In [1]: import numpy as np

In [2]: from numpy import linalg as LA

In [3]: np.set_printoptions(precision=2, suppress=True, linewidth=120)

In [4]: def rnd(a):
   ...:     return np.round(a, 2) + 0
   ...: 

In [5]: K = np.loadtxt("block1.csv", delimiter=",")

In [6]: K
Out[6]: 
array([[ 10.  ,   8.01,  12.  ,   7.99,   6.03,  16.99,   9.02,  10.99,   8.03,  13.98,  10.02,   7.02,   7.99,
          8.01],
       [-10.02,  -5.  ,   3.  ,   5.98, -15.  ,   4.99,   4.  ,  10.  ,  -7.01,  -1.01,   3.02, -12.98,   6.97,
         10.02],
       [-12.97,  -9.02, -10.98,   1.  , -11.99, -10.02,  -4.99,   0.99, -15.99, -16.99, -12.98, -15.  ,  -1.01,
         -2.01],
       [ -4.98,  -1.99,   8.  ,   2.96,  -9.03,   6.02,   6.02,   8.02,   1.  ,   3.96,   7.99, -11.04,   2.01,
          8.02],
       [ -6.  ,  -2.99,   4.99,   2.01,  -9.02,   3.01,   4.  ,   6.01,  -1.02,   1.02,   5.01, -10.99,   1.04,
          6.  ],
       [ -2.03,  -1.04,  -1.  ,   0.03,  -3.  ,   0.01,  -0.99,  -1.01,  -1.02,   1.01,   1.02,   2.01,   2.99,
          2.01],
       [ -2.97,  -5.  , -13.01,  -4.  ,   6.04, -17.96,  -5.96,  -3.03, -11.97, -26.  , -23.02, -19.  , -19.04,
        -17.99]])

In [7]: U, sigma, vt = LA.svd(K)

In [8]: np.argmax(sigma[:-1] / (sigma[1:] + 1e-6)) + 1
Out[8]: np.int64(4)

In [9]: rnd(sigma)
Out[9]: array([73.18, 45.65, 20.04, 11.89,  0.07,  0.05,  0.04])

In [10]: M2 = U[:, :4] @ np.diag(sigma[:4]) @ vt[:4]

In [11]: rnd(LA.norm(K - M2) / LA.norm(K))
Out[11]: np.float64(0.0)

In [12]: print(LA.matrix_rank(K, rtol=0.05))
4

In [13]: rnd(np.abs(K - M2).max())
Out[13]: np.float64(0.03)

In [14]: rnd(M2)
Out[14]: 
array([[ 10.  ,   8.01,  12.  ,   7.99,   6.03,  16.99,   9.02,  10.99,   8.03,  13.98,  10.02,   7.02,   7.99,
          8.01],
       [-10.  ,  -5.01,   3.  ,   5.98, -15.01,   4.98,   4.  ,  10.  ,  -7.  ,  -1.01,   3.02, -12.99,   6.99,
         10.01],
       [-12.99,  -9.02, -10.98,   1.01, -11.98, -10.01,  -4.99,   0.99, -16.  , -16.99, -12.98, -14.99,  -1.03,
         -2.  ],
       [ -5.  ,  -1.99,   8.  ,   2.98,  -9.02,   6.01,   6.01,   8.02,   0.99,   3.98,   8.  , -11.04,   2.  ,
          8.01],
       [ -5.99,  -2.99,   4.99,   1.99,  -9.03,   3.02,   4.  ,   6.01,  -1.01,   1.  ,   5.  , -10.99,   1.04,
          6.02],
       [ -2.01,  -1.01,  -0.99,   0.01,  -3.02,  -0.01,  -1.01,  -0.99,  -1.01,   1.01,   1.01,   2.  ,   3.01,
          2.01],
       [ -2.96,  -5.  , -13.01,  -4.  ,   6.03, -17.97,  -5.96,  -3.03, -11.97, -26.  , -23.02, -19.  , -19.03,
        -17.99]])
